% python3 -q
>>> import numpy as np
>>> import numpy.linalg as la
>>> np.set_printoptions(precision=3, suppress=True, linewidth=100, floatmode="fixed")
>>> tidy = lambda a: np.round(a, 3) + 0
>>> feats = np.loadtxt("case9.csv", delimiter=",")
>>> feats
array([[ 1.200, -3.900, -0.200],
       [ 0.000,  0.900, -2.200],
       [-0.300,  2.100,  0.200]])
>>> f = np.array([-3, -4])
>>> np.polyval(f, feats[2])
array([ -3.100, -10.300,  -4.600])
>>> tidy(np.array([np.convolve(row, f, "same") for row in feats]))
array([[-3.600,  6.900, 16.200],
       [ 0.000, -2.700,  3.000],
       [ 0.900, -5.100, -9.000]])
>>> np.cross(feats[2, :3], feats[0, :3])
array([ 0.360,  0.180, -1.350])
>>> Q, V = la.qr(feats[:, :2])[0], la.qr(feats[:, 2:])[0]
>>> sig = la.svd(Q.T @ V, compute_uv=False)
>>> tidy(np.degrees(np.arccos(sig.clip(0, 1))))
array([53.800])
>>> rng = np.random.default_rng(22683)
>>> A2 = feats + rng.integers(-2, 3, (3, 2)) @ rng.integers(-2, 3, (2, 3))
>>> tidy(A2)
array([[ 1.200, -2.900, -0.200],
       [ 0.000,  1.900, -2.200],
       [-4.300, -0.900,  4.200]])
>>> tidy(np.abs(A2 - feats).sum(axis=1))
array([ 1.000,  1.000, 11.000])
>>> assert A2 == A2.T
Traceback (most recent call last):
  File "<python-input-17>", line 1, in <module>
    assert A2 == A2.T
           ^^^^^^^^^^
ValueError: The truth value of an array with more than one element is ambiguous. Use a.any() or a.all()
>>> (A2 + A2.T) / 2
array([[ 1.200, -1.450, -2.250],
       [-1.450,  1.900, -1.550],
       [-2.250, -1.550,  4.200]])
>>> np.allclose(A2 @ A2.T, A2.T @ A2)
False
>>> tidy((A2 - A2.T) / 2)
array([[ 0.000, -1.450,  2.050],
       [ 1.450,  0.000, -0.650],
       [-2.050,  0.650,  0.000]])
>>> np.allclose(A2, A2.T)
False
>>> tidy(np.abs(la.eigvals(A2)).max())
np.float64(4.593)
